% ipython --no-banner

In [1]: import numpy as np

In [2]: import numpy.linalg as la

In [3]: np.set_printoptions(precision=3, suppress=True, linewidth=100)

In [4]: J = np.array([[5.0, 1.0, 1.0, 1.0, 1.0, 1.0],
   ...:     [1.0, 5.0, 1.0, 1.0, 1.0, 1.0],
   ...:     [1.0, 1.0, 5.0, 1.0, 1.0, 1.0],
   ...:     [1.0, 1.0, 1.0, 5.0, 1.0, 1.0],
   ...:     [1.0, 1.0, 1.0, 1.0, 5.0, 1.0],
   ...:     [1.0, 1.0, 1.0, 1.0, 1.0, 5.0]])

In [5]: # equal to its transpose

In [6]: w, vecs = la.eigh(J)

In [7]: x = np.array([-3, -9, -9, 4, -5, 7])

In [8]: print(round(float(x @ J @ x / (x @ x)), 3), round(float(w[0]), 3), round(float(w[-1]), 3))
4.862 4.0 10.0

In [9]: print(np.abs(J).sum(axis=1).max(), round(np.abs(w).max(), 3))
10.0 10.0

In [10]: print(vecs * np.maximum(w, 0) @ vecs.T)
[[5. 1. 1. 1. 1. 1.]
 [1. 5. 1. 1. 1. 1.]
 [1. 1. 5. 1. 1. 1.]
 [1. 1. 1. 5. 1. 1.]
 [1. 1. 1. 1. 5. 1.]
 [1. 1. 1. 1. 1. 5.]]

In [11]: Lm = la.cholesky(J)

In [12]: print(round(np.prod(np.diag(Lm)) ** 2, 3), np.round(la.det(J), 3))
10240.0 10240.0

In [13]: x = np.ones(6)

In [14]: for _ in range(3):
    ...:     x = J @ x
    ...:     x /= la.norm(x)
    ...:     print(round(x @ J @ x, 3))
    ...: 
10.0
10.0
10.0

In [15]: print(x)
[0.408 0.408 0.408 0.408 0.408 0.408]

In [16]: m1 = np.load("arr.npy")

In [17]: print(m1)
[[0 0 5 3]
 [0 0 0 0]
 [0 4 0 0]
 [0 0 1 0]]

In [18]: B = np.array([[3, 2], [1, 2], [2, 3], [2, 0]])

In [19]: print(np.einsum("ik,kj->ij", m1, B))
[[16 15]
 [ 0  0]
 [ 4  8]
 [ 2  3]]

In [20]: print(np.einsum("ij->j", m1))
[0 4 6 3]

In [21]: print(la.matrix_rank(m1 @ B))
2

In [22]: print(np.vstack([m1, B.T]).shape)
(6, 4)

In [23]: print(np.einsum("ik,kj->ji", m1, B))
[[16  0  4  2]
 [15  0  8  3]]

In [24]: B @ m1
ValueError: matmul: Input operand 1 has a mismatch in its core dimension 0, with gufunc signature (n?,k),(k,m?)->(n?,m?) (size 4 is different from 2)


In [25]: B = np.array([[2, 2, 0, 0, 2],
    ...:     [1, 0, 2, 2, 2],
    ...:     [1, 1, 1, 0, 0],
    ...:     [0, 0, 0, 2, 1],
    ...:     [2, 0, 1, 2, 1]])

In [26]: B[-1] = B[0]

In [27]: A = B + 0.1 * np.eye(5)

In [28]: print(A)
[[2.1 2.  0.  0.  2. ]
 [1.  0.1 2.  2.  2. ]
 [1.  1.  1.1 0.  0. ]
 [0.  0.  0.  2.1 1. ]
 [2.  2.  0.  0.  2.1]]

In [29]: print(np.argsort(-la.norm(A, axis=0).round(6), kind="stable")[:3])
[4 0 1]

In [30]: print([round(float(x), 3) for x in la.svd(A, compute_uv=False)[:3]])
[5.684, 3.269, 1.695]

In [31]: print(round(float(la.norm(A, 2) / la.norm(A)), 3))
0.834

In [32]: print(la.matrix_rank(A, rtol=0.1))
4

In [33]: x = np.array([5, 0, 3, 0, 2])

In [34]: rhs = A @ x

In [35]: print(rhs)
[14.5 15.   8.3  2.  14.2]

In [36]: print(np.round(la.solve(A, rhs), 3) + 0)
[5. 0. 3. 0. 2.]

In [37]: print(np.round(la.solve(A, A[:, 1]), 3) + 0)
[0. 1. 0. 0. 0.]

In [38]: Q, vecs = la.qr(A[:, :1])[0], la.qr(A[:, 1:])[0]

In [39]: sig = la.svd(Q.T @ vecs, compute_uv=False)

In [40]: print((sig > 0.9).sum())
1

In [41]: print(round(la.norm(Q @ Q.T - vecs @ vecs.T, 2), 3))
1.0

In [42]: print(sig)
[1.]

In [43]: proj = np.triu(np.array([[5, 5, 4, 1, 1],
    ...:     [0, 4, 3, 1, 4],
    ...:     [4, 5, 5, 0, 4],
    ...:     [1, 3, 5, 0, 2],
    ...:     [1, 5, 4, 5, 0]]), 1) + np.eye(5)

In [44]: B = proj @ A @ la.inv(proj)

In [45]: print(la.matrix_rank(B))
5

In [46]: print(np.round(la.det(B), 3))
-1.733

In [47]: print(np.poly(B))
[  1.     -7.5     8.9    11.77  -18.591   1.733]

In [48]: X = np.load("mat.npy")

In [49]: print(X)
[[ 0  0  0 -1 -2  0  0  0]
 [ 0  1  0  0  0  0  1  0]
 [-1  0  0  2 -1 -2  0  0]
 [ 0  0 -2  0  1  2  0  2]
 [ 0  0 -1 -1  1  1  0  2]
 [ 2  0  2 -2  0 -2  0 -2]
 [ 0  0  0  0  0  0 -2  0]
 [-2  0 -2 -1 -1 -2  0 -2]]

In [50]: rng = np.random.default_rng(481)

In [51]: labels = rng.permutation(8)

In [52]: B = X[:, labels] * rng.choice([-1, 1], 8)

In [53]: print(B)
[[ 2  0  0  0  0  1  0  0]
 [ 0  0 -1  0  0  0  1  0]
 [ 1  0  0  0  1 -2  0  2]
 [-1  2  0 -2  0  0  0 -2]
 [-1  1  0 -2  0  1  0 -1]
 [ 0 -2  0  2 -2  2  0  2]
 [ 0  0  0  0  0  0 -2  0]
 [ 1  2  0  2  2  1  0  2]]

In [54]: U, _, VT = la.svd(X.T @ B)

In [55]: print(np.round(U @ VT, 3) + 0)
[[ 0.  0.  0.  0. -1.  0.  0.  0.]
 [ 0.  0. -1.  0.  0.  0.  0.  0.]
 [ 0. -1.  0.  0.  0.  0.  0.  0.]
 [ 0.  0.  0.  0.  0. -1.  0.  0.]
 [-1.  0.  0.  0.  0.  0.  0.  0.]
 [ 0.  0.  0.  0.  0.  0.  0. -1.]
 [ 0.  0.  0.  0.  0.  0.  1.  0.]
 [ 0.  0.  0. -1.  0.  0.  0.  0.]]

In [56]: print(labels)
[4 2 1 7 0 3 6 5]
